$ python3 -q
>>> import numpy as np
>>> np.set_printoptions(precision=2, suppress=True, linewidth=100)
>>> rng = np.random.default_rng(1913)
>>> feats = np.triu(rng.random((4, 4)) < 0.6, 1).astype(int)
>>> feats = feats + feats.T
>>> feats
array([[0, 1, 0, 1],
       [1, 0, 1, 1],
       [0, 1, 0, 0],
       [1, 1, 0, 0]])
>>> vals, vecs = np.linalg.eig(feats)
>>> np.round(feats @ vecs[:, 0] - vals[0] * vecs[:, 0], 2) + 0
array([0., 0., 0., 0.])
>>> round(float(np.prod(vals)), 2)
1.0
>>> np.sort(np.linalg.eigvals(np.linalg.inv(feats)))
array([-1.  , -0.68,  0.46,  3.21])
>>> np.sort(np.linalg.eigvals(feats.T))
array([-1.48, -1.  ,  0.31,  2.17])
>>> np.argwhere(np.triu(feats))
array([[0, 1],
       [0, 3],
       [1, 2],
       [1, 3]])
>>> L = np.diag(feats.sum(axis=1)) - feats
>>> round(np.linalg.det(L[1:, 1:]))
3
>>> np.linalg.matrix_rank(L)
np.int64(3)
>>> L @ np.ones(4)
array([0., 0., 0., 0.])
>>> L
array([[ 2, -1,  0, -1],
       [-1,  3, -1, -1],
       [ 0, -1,  1,  0],
       [-1, -1,  0,  2]])
>>> X = np.loadtxt("block19.csv", delimiter=",")
>>> X
array([[3., 0., 3.],
       [0., 3., 2.],
       [0., 3., 2.]])
>>> # rows 1 and 2 are equal
>>> np.linalg.matrix_rank(X, rtol=0.1)
np.int64(2)
>>> np.linalg.cond(X) > 100
np.True_
>>> data = np.load("case16.npy")
>>> data
array([[-0.73, -1.03,  0.58],
       [-0.7 , -0.8 ,  0.3 ],
       [ 0.3 , -0.1 , -0.1 ]])
>>> Uu, sv, vt = np.linalg.svd(X)
>>> vecs = vt[:(sv > 1e-8).sum()]
>>> x0 = X[0] + 4 * X[1] + rng.integers(2) * np.eye(3)[2]
>>> x0
array([ 3., 12., 11.])
>>> np.linalg.matrix_rank(np.vstack([X, x0]))
np.int64(2)
>>> np.diag(vecs.T @ vecs)
array([0.59, 0.82, 0.59])
>>> J = np.load("a.npy")
>>> J
array([[-4,  0, -2,  0],
       [ 2,  0,  1,  0],
       [ 0,  0,  4,  0],
       [ 0,  0, -2,  0]])
>>> # null space of dimension 2
>>> np.linalg.lstsq(J[:-1].T, J[-1])[2]
np.int32(2)
>>> np.round(J @ np.linalg.pinv(J) @ J, 2) + 0
array([[-4.,  0., -2.,  0.],
       [ 2.,  0.,  1.,  0.],
       [ 0.,  0.,  4.,  0.],
       [ 0.,  0., -2.,  0.]])
>>> Uu, sv, vt = np.linalg.svd(J)
>>> vecs = vt[:(sv > 1e-8).sum()]
>>> x0 = J[0] + 3 * J[1] + rng.integers(2) * np.eye(4)[2]
>>> x0
array([2., 0., 1., 0.])
>>> np.linalg.matrix_rank(np.vstack([J, x0]))
np.int64(2)
>>> np.diag(vecs.T @ vecs)
array([1., 0., 1., 0.])
>>> Uu, sv, vt = np.linalg.svd(J)
>>> sv
array([5.73, 3.49, 0.  , 0.  ])
>>> np.argmax(sv[:-1] / (sv[1:] + 1e-6)) + 1
np.int64(2)
>>> M2 = Uu[:, :2] @ np.diag(sv[:2]) @ vt[:2]
>>> np.linalg.matrix_rank(J, rtol=0.05)
np.int64(2)
>>> round(float(np.linalg.norm(J - M2, 2)), 2), sv[2]
(0.0, np.float64(0.0))
>>> round(float(np.abs(J - M2).max()), 2)
0.0
>>> M2.round(2) + 0
array([[-4.,  0., -2.,  0.],
       [ 2.,  0.,  1.,  0.],
       [ 0.,  0.,  4.,  0.],
       [ 0.,  0., -2.,  0.]])
>>> round(float(np.linalg.eigvals(J).sum().real), 2)
0.0
>>> m1 = np.load("m.npy")
>>> m1
array([[4, 3, 2, 3],
       [3, 2, 1, 3],
       [2, 1, 2, 4],
       [3, 3, 4, 2]])
>>> # equal to its transpose
>>> M2 = m1 + rng.integers(-2, 3, (4, 3)) @ rng.integers(-2, 3, (3, 4))
>>> M2
array([[ 0,  1, -1,  3],
       [ 7,  6,  3,  3],
       [-4, -3,  2,  5],
       [-1,  1,  9,  4]])
>>> M2 - m1
array([[-4, -2, -3,  0],
       [ 4,  4,  2,  0],
       [-6, -4,  0,  1],
       [-4, -2,  5,  2]])
>>> np.abs(M2 - m1).sum(axis=1)
array([ 9, 10, 11, 13])
>>> z = rng.permutation(4)
>>> z
array([0, 2, 1, 3])
>>> M2 = J[z][:, z]
>>> round(np.linalg.det(M2), 2), np.round(np.linalg.det(J[z]), 2)
(np.float64(0.0), np.float64(0.0))
>>> np.trace(M2)
np.int64(0)
>>> Uu, sv, vt = np.linalg.svd(m1)
>>> sv
array([10.69,  2.55,  1.8 ,  0.06])
>>> M2 = Uu[:, :3] @ np.diag(sv[:3]) @ vt[:3]
>>> np.linalg.matrix_rank(M2)
np.int64(3)
>>> round(np.linalg.norm(m1 - M2, 2), 2), round(float(sv[3]), 2)
(np.float64(0.06), 0.06)
>>> np.round(np.abs(m1 - M2).max(), 2)
np.float64(0.03)
>>> M2
array([[3.98, 3.03, 1.99, 3.01],
       [3.03, 1.97, 1.01, 2.99],
       [1.99, 1.01, 2.  , 4.  ],
       [3.01, 2.99, 4.  , 2.  ]])
>>> M2 = np.linalg.invert(m1)
Traceback (most recent call last):
  File "<python-input-69>", line 1, in <module>
    M2 = np.linalg.invert(m1)
         ^^^^^^^^^^^^^^^^
AttributeError: module 'numpy.linalg' has no attribute 'invert'
>>> M2 = np.linalg.inv(m1)
>>> M2
array([[ 6.67, -7.33,  1.67, -2.33],
       [-7.33,  8.67, -2.33,  2.67],
       [ 1.67, -2.33,  0.67, -0.33],
       [-2.33,  2.67, -0.33,  0.67]])
>>> np.round(np.linalg.slogdet(m1)[0], 2)
np.float64(-1.0)
>>> mat = np.load("run6.npy")
>>> mat
array([[4, 4],
       [4, 8]])
>>> # symmetric
>>> mat[1] @ mat[0]
np.int64(48)
>>> round(float(np.linalg.norm(mat, 2)), 2)
10.47
>>> np.round(np.linalg.norm(mat, 1), 2), round(np.linalg.norm(mat, np.inf), 2)
(np.float64(12.0), np.float64(12.0))
>>> np.linalg.norm(mat, axis=0)
array([5.66, 8.94])
>>> round(np.linalg.norm(mat[1], 1), 2), round(np.linalg.norm(mat[1], np.inf), 2)
(np.float64(12.0), np.float64(8.0))
>>> round(float(np.linalg.norm(mat) ** 2 / np.linalg.norm(mat, 2) ** 2), 2)
1.02
>>> np.linalg.eigvals(mat)
array([ 1.53, 10.47])
>>> round(np.linalg.det(mat.T), 2)
np.float64(16.0)
>>> np.kron(np.eye(2, dtype=int), mat)
array([[4, 4, 0, 0],
       [4, 8, 0, 0],
       [0, 0, 4, 4],
       [0, 0, 4, 8]])
>>> def softmax(z):
...     e = np.exp(z - z.max(axis=-1, keepdims=True))
...     return e / e.sum(axis=-1, keepdims=True)
... 
>>> softmax(mat).sum(axis=1)
array([1., 1.])
>>> softmax(mat[1])
array([0.02, 0.98])
>>> scores = mat @ mat.T / np.sqrt(2)
>>> np.round(softmax(scores), 2) + 0
array([[0., 1.],
       [0., 1.]])
>>> np.round(softmax(scores + np.triu(np.full(scores.shape, -np.inf), 1)), 2) + 0
array([[1., 0.],
       [0., 1.]])
>>> softmax(scores)[1] @ mat
array([4., 8.])
>>> mat.reshape(-1, 2)
array([[4, 4],
       [4, 8]])
>>> mat.reshape(2, -1)
array([[4, 4],
       [4, 8]])
>>> t3 = mat.reshape(2, 2, -1)
>>> np.swapaxes(t3, 1, 2)[1]
array([[4, 8]])
>>> np.einsum("ihd,jhd->hij", t3, t3).shape
(2, 2, 2)
>>> t3.sum(axis=1)
array([[ 8],
       [12]])
>>> vals, vecs = np.linalg.eig(mat)
>>> np.round(np.prod(vals), 2)
np.float64(16.0)
>>> np.sort(np.linalg.eigvals(mat.T))
array([ 1.53, 10.47])
>>> vals
array([ 1.53, 10.47])
>>> np.sort(np.linalg.eigvals(mat @ mat))
array([  2.33, 109.67])
>>> W0 = np.load("test10.npy")
>>> W0
array([[2, 2, 2, 2],
       [3, 1, 3, 1],
       [2, 2, 2, 2],
       [3, 1, 3, 1]])
>>> # rows 0 and 2 are equal
>>> Uu, sv, vt = np.linalg.svd(W0)
>>> np.argmax(sv[:-1] / (sv[1:] + 1e-6)) + 1
np.int64(2)
>>> M2 = Uu[:, :2] @ np.diag(sv[:2]) @ vt[:2]
>>> M2
array([[2., 2., 2., 2.],
       [3., 1., 3., 1.],
       [2., 2., 2., 2.],
       [3., 1., 3., 1.]])
>>> F = np.load("x.npy")
>>> F
array([[-0.85, -0.36, -0.16],
       [-0.27, -0.5 , -0.32],
       [ 0.08,  0.7 ,  0.48]])
>>> F @ np.linalg.pinv(F) @ F
array([[-0.85, -0.36, -0.16],
       [-0.27, -0.5 , -0.32],
       [ 0.08,  0.7 ,  0.48]])
>>> np.abs(np.diag(np.linalg.qr(F)[1])) > 1e-9
array([ True,  True, False])
>>> round(np.trace(np.linalg.pinv(F) @ F), 2)
np.float64(2.0)
>>> np.allclose(F[:-1].T @ np.linalg.lstsq(F[:-1].T, F[-1])[0], F[-1])
True
